$ python3 -q
>>> import numpy as np
>>> np.set_printoptions(suppress=True, linewidth=120)
>>> W0 = np.loadtxt("run0.csv", delimiter=",")
>>> W0
array([[1.   , 0.9  , 0.81 , 0.729],
       [0.9  , 1.   , 0.9  , 0.81 ],
       [0.81 , 0.9  , 1.   , 0.9  ],
       [0.729, 0.81 , 0.9  , 1.   ]])
>>> ev, evecs = np.linalg.eigh(W0)
>>> x = np.array([-2, -2, -1, 1])
>>> np.round(evecs * np.maximum(ev, 0) @ evecs.T, 3)
array([[1.   , 0.9  , 0.81 , 0.729],
       [0.9  , 1.   , 0.9  , 0.81 ],
       [0.81 , 0.9  , 1.   , 0.9  ],
       [0.729, 0.81 , 0.9  , 1.   ]])
>>> round(x @ W0 @ x / (x @ x), 3), np.round(ev[0], 3), round(float(ev[-1]), 3)
(np.float64(1.608), np.float64(0.061), 3.527)
>>> out = np.array([[2, 2, 2, -1, -2],
...     [-1, 0, 2, -1, 1],
...     [2, -2, -1, 1, 2],
...     [0, 0, -2, 0, -2],
...     [-2, -1, 2, 2, 0]])
>>> mat = out + out.T
>>> mat
array([[ 4,  1,  4, -1, -4],
       [ 1,  0,  0, -1,  0],
       [ 4,  0, -2, -1,  4],
       [-1, -1, -1,  0,  0],
       [-4,  0,  4,  0,  0]])
>>> round(float(np.linalg.norm(mat, 2)), 3)
7.84
>>> round(np.linalg.norm(mat, "nuc"), 3)
np.float64(19.748)
>>> blk = np.stack([W0, 4 * W0, W0[::-1]])
>>> np.round(np.einsum("bij,cij->bc", blk, blk), 3)
array([[ 12.547,  50.189,  12.348],
       [ 50.189, 200.757,  49.392],
       [ 12.348,  49.392,  12.547]])
>>> np.round(blk.sum(axis=0), 3)
array([[5.729, 5.31 , 4.95 , 4.645],
       [5.31 , 5.9  , 5.5  , 4.95 ],
       [4.95 , 5.5  , 5.9  , 5.31 ],
       [4.645, 4.95 , 5.31 , 5.729]])
>>> np.linalg.matrix_rank(blk)
array([4, 4, 4])
>>> X = np.loadtxt("dump.csv", delimiter=",")
>>> X.round(3)
array([[ 1.   ,  2.996,  4.991],
       [ 1.   , -0.818, -2.637],
       [ 1.   ,  2.161,  3.322],
       [ 1.   ,  1.551,  2.101],
       [ 1.   ,  0.503,  0.007],
       [ 1.   ,  0.323, -0.354],
       [ 1.   ,  0.143, -0.715],
       [ 1.   ,  2.081,  3.161],
       [ 1.   ,  1.004,  1.009],
       [ 1.   , -1.207, -3.413],
       [ 1.   ,  1.875,  2.751],
       [ 1.   ,  0.527,  0.054],
       [ 1.   ,  1.012,  1.024],
       [ 1.   ,  2.843,  4.686]])
>>> np.abs(np.diag(np.linalg.qr(X)[1])) > 1e-9
array([ True,  True, False])
>>> np.linalg.lstsq(X[:-1].T, X[-1])[2]
np.int32(2)
>>> U, sigma, Vt = np.linalg.svd(X)
>>> sigma.round(3) + 0
array([11.811,  3.533,  0.   ])
>>> out = U[:, :2] @ np.diag(sigma[:2]) @ Vt[:2]
>>> round(np.linalg.norm(X - out) / np.linalg.norm(X), 3)
np.float64(0.0)
>>> out.round(3)
array([[ 1.   ,  2.996,  4.991],
       [ 1.   , -0.818, -2.637],
       [ 1.   ,  2.161,  3.322],
       [ 1.   ,  1.551,  2.101],
       [ 1.   ,  0.503,  0.007],
       [ 1.   ,  0.323, -0.354],
       [ 1.   ,  0.143, -0.715],
       [ 1.   ,  2.081,  3.161],
       [ 1.   ,  1.004,  1.009],
       [ 1.   , -1.207, -3.413],
       [ 1.   ,  1.875,  2.751],
       [ 1.   ,  0.527,  0.054],
       [ 1.   ,  1.012,  1.024],
       [ 1.   ,  2.843,  4.686]])
>>> x = np.array([0, -3, 0])
>>> np.sign((X @ x).round(6))
array([-1.,  1., -1., -1., -1., -1., -1., -1., -1.,  1., -1., -1., -1., -1.])
>>> X @ np.eye(3)[0]
array([1., 1., 1., 1., 1., 1., 1., 1., 1., 1., 1., 1., 1., 1.])
>>> np.linalg.norm(X, axis=1).argmax()
np.int64(0)
>>> np.round(np.linalg.norm(X, "nuc"), 3)
np.float64(15.344)
>>> round(np.linalg.norm(X[4], 1), 3), round(np.linalg.norm(X[4], np.inf), 3)
(np.float64(1.51), np.float64(1.0))
>>> blk = np.stack([X, 3 * X, X[::-1]])
>>> (blk @ X.T).shape
(3, 14, 14)
>>> np.linalg.matrix_rank(blk)
array([2, 2, 2])
>>> blk.shape
(3, 14, 3)
>>> np.linalg.matrix_rank(blk.reshape(3, -1))
np.int64(2)
>>> np.round(np.linalg.norm(blk, axis=(1, 2)), 3)
array([12.328, 36.985, 12.328])
>>> np.round(np.einsum("bij,cij->bc", blk, blk), 3)
array([[ 151.986,  455.958,   85.52 ],
       [ 455.958, 1367.875,  256.56 ],
       [  85.52 ,  256.56 ,  151.986]])
>>> feats = np.load("sample16.npy")
>>> feats
array([[0.98, 0.14],
       [0.14, 0.02]])
>>> round(np.linalg.norm(feats, 2) / np.linalg.norm(feats), 3)
np.float64(1.0)
>>> np.linalg.cond(feats) > 100
np.True_
>>> U, sigma, Vt = np.linalg.svd(feats)
>>> evecs = Vt[:(sigma > 1e-8).sum()]
>>> rng = np.random.default_rng(4509)
>>> x = feats[0] + -3 * feats[1] + rng.integers(2) * np.eye(2)[0]
>>> x.round(3)
array([0.56, 0.08])
>>> np.round(np.diag(evecs.T @ evecs), 3)
array([0.98, 0.02])
